% python3 -q
>>> import numpy as np
>>> import numpy.linalg as la
>>> np.set_printoptions(precision=3, suppress=True, linewidth=200, legacy="1.25")
>>> rng = np.random.default_rng(894)
>>> J = rng.normal(size=(24, 3)) + 10 * np.array([1, 1, 1])
>>> J
array([[11.245,  9.179, 10.567],
       [10.688,  9.648, 10.141],
       [10.774, 10.305,  9.889],
       [ 9.082, 11.179,  9.574],
       [10.96 ,  9.814, 10.065],
       [ 9.874, 10.181,  7.638],
       [10.456,  8.068,  9.827],
       [ 8.655, 10.139, 10.116],
       [ 9.195, 10.055,  9.372],
       [10.318, 10.156, 11.046],
       [ 9.157, 10.318,  9.748],
       [10.049, 10.452,  9.493],
       [ 8.133, 10.142,  8.929],
       [ 9.098,  9.231,  9.334],
       [10.341,  9.393,  9.909],
       [10.001,  9.562, 10.858],
       [ 9.138, 10.525, 11.899],
       [11.112,  9.796, 10.279],
       [ 8.859, 10.636, 10.098],
       [10.375, 10.025, 10.177],
       [ 9.407,  9.727, 10.593],
       [11.619,  9.329, 10.225],
       [ 9.42 ,  9.303, 10.14 ],
       [11.257,  8.197, 11.107]])
>>> lab = J[:, 2] > np.median(J[:, 2])
>>> u = J[lab].mean(axis=0) - J[~lab].mean(axis=0)
>>> lab.astype(int)
array([1, 1, 0, 0, 0, 0, 0, 1, 0, 1, 0, 0, 0, 0, 0, 1, 1, 1, 0, 1, 1, 1, 1, 1])
>>> u
array([ 0.605, -0.349,  1.106])
>>> np.argsort(-np.abs(u).round(6), kind="stable")
array([2, 0, 1])
>>> ((J - J.mean(axis=0)) @ u > 0).astype(int)
array([1, 1, 1, 0, 1, 0, 1, 0, 0, 1, 0, 0, 0, 0, 1, 1, 1, 1, 0, 1, 1, 1, 0, 1])
>>> out = np.c_[J[:, :1] @ np.array([[-1]]), np.array([1, 2, -1, 1, 2, 0, 0, -1, 0, 1, 0, 2, -1, -2, -2, 1, -1, 2, -3, 1, -2, -3, -1, -2])]
>>> out
array([[-11.245,   1.   ],
       [-10.688,   2.   ],
       [-10.774,  -1.   ],
       [ -9.082,   1.   ],
       [-10.96 ,   2.   ],
       [ -9.874,   0.   ],
       [-10.456,   0.   ],
       [ -8.655,  -1.   ],
       [ -9.195,   0.   ],
       [-10.318,   1.   ],
       [ -9.157,   0.   ],
       [-10.049,   2.   ],
       [ -8.133,  -1.   ],
       [ -9.098,  -2.   ],
       [-10.341,  -2.   ],
       [-10.001,   1.   ],
       [ -9.138,  -1.   ],
       [-11.112,   2.   ],
       [ -8.859,  -3.   ],
       [-10.375,   1.   ],
       [ -9.407,  -2.   ],
       [-11.619,  -3.   ],
       [ -9.42 ,  -1.   ],
       [-11.257,  -2.   ]])
>>> la.matrix_rank(out)
2
>>> np.round(la.norm(out - J @ la.lstsq(J, out)[0], axis=0), 3) + 0
array([0.   , 7.368])
>>> la.matrix_rank(np.c_[J, out])
4
>>> la.norm(la.qr(J)[0].T @ out, axis=0) ** 2 / ((out ** 2).sum(axis=0) + 1e-12)
array([1.   , 0.095])
